% python3 -q
>>> import numpy as np
>>> from numpy import linalg as LA
>>> np.set_printoptions(suppress=True, linewidth=200)
>>> u = np.array([2, 1, 1, 3, 1])
>>> data = 5 * np.eye(5) + np.outer(u, u)
>>> data
array([[ 9.,  2.,  2.,  6.,  2.],
       [ 2.,  6.,  1.,  3.,  1.],
       [ 2.,  1.,  6.,  3.,  1.],
       [ 6.,  3.,  3., 14.,  3.],
       [ 2.,  1.,  1.,  3.,  6.]])
>>> M2 = data[0, 0] * data[1:] - np.outer(data[1:, 0], data[0])
>>> M2
array([[ 0., 50.,  5., 15.,  5.],
       [ 0.,  5., 50., 15.,  5.],
       [ 0., 15., 15., 90., 15.],
       [ 0.,  5.,  5., 15., 50.]])
>>> print(LA.matrix_rank(M2), LA.matrix_rank(data))
4 5
>>> np.flatnonzero(~M2.round(6).any(axis=1))
array([], dtype=int64)
>>> np.round(LA.norm(M2, axis=0), 2)
array([ 0.  , 52.68, 52.68, 93.67, 52.68])
>>> round(LA.norm(M2, 1), 2), round(float(LA.norm(M2, np.inf)), 2)
(np.float64(135.0), 135.0)
>>> print(round(LA.norm(M2) ** 2 / LA.norm(M2, 2) ** 2, 2))
1.55
>>> round(float(LA.norm(M2[0], 1)), 2), np.round(LA.norm(M2[0], np.inf), 2)
(75.0, np.float64(50.0))
>>> np.round(LA.norm(M2, axis=1), 2)
array([52.68, 52.68, 93.67, 52.68])
>>> u = np.array([-3, 2])
>>> np.polyval(u, data[3])
array([-16.,  -7.,  -7., -40.,  -7.])
>>> np.correlate(data[3], data[1], "full")
array([ 6., 21., 18., 62., 78., 47., 93., 46.,  6.])
>>> x = np.ones(5)
>>> for _ in range(6):
...     x = data @ x
...     x /= LA.norm(x)
...     print(round(x @ data @ x, 2))
... 
20.78
20.99
21.0
21.0
21.0
21.0
>>> np.round(LA.eigvalsh(data)[-1], 2)
np.float64(21.0)
>>> m1 = -3 * np.eye(3) + np.ones((3, 3))
>>> m1
array([[-2.,  1.,  1.],
       [ 1., -2.,  1.],
       [ 1.,  1., -2.]])
>>> def softmax(z):
...     e = np.exp(z - z.max(axis=-1, keepdims=True))
...     return e / e.sum(axis=-1, keepdims=True)
... 
>>> np.round(softmax(m1[0] + -1), 2)
array([0.02, 0.49, 0.49])
>>> np.round(softmax(10 * m1[0]), 2) + 0
array([0. , 0.5, 0.5])
>>> np.round(softmax(m1[0]), 2)
array([0.02, 0.49, 0.49])
>>> np.round(softmax(m1).sum(axis=1), 2)
array([1., 1., 1.])
>>> att = m1 @ m1.T / np.sqrt(3)
>>> print(np.round(softmax(att + np.triu(np.full(att.shape, -np.inf), 1)), 2))
[[1.   0.   0.  ]
 [0.01 0.99 0.  ]
 [0.01 0.01 0.99]]
>>> softmax(att).round(6).argmax(axis=1)
array([0, 1, 2])
>>> rng = np.random.default_rng(752114)
>>> feats = rng.normal(size=(10, 5))
>>> feats = 5 * feats / LA.norm(feats, axis=1, keepdims=True)
>>> feats.round(2)
array([[-2.99, -3.71, -1.2 ,  0.19, -0.92],
       [ 0.98, -3.79, -2.98, -0.82,  0.4 ],
       [-1.89,  0.03, -0.72, -0.94,  4.47],
       [ 2.89, -2.46,  1.17, -0.31,  3.03],
       [-3.01,  1.38, -2.93,  1.41,  1.87],
       [ 3.44, -0.72, -0.01,  2.32, -2.69],
       [ 0.25,  2.37, -1.47,  4.14,  0.16],
       [ 3.82, -0.79, -1.96, -2.14, -1.17],
       [-2.29,  1.42,  1.35, -0.49,  3.96],
       [ 1.42, -2.94, -2.63,  2.69, -0.47]])
>>> lab = rng.permutation(3)
>>> lab
array([1, 2, 0])
>>> M2 = m1[lab][:, lab]
>>> M2
array([[-2.,  1.,  1.],
       [ 1., -2.,  1.],
       [ 1.,  1., -2.]])
>>> print(np.round(LA.det(M2), 2), round(LA.det(m1[lab]), 2))
0.0 0.0
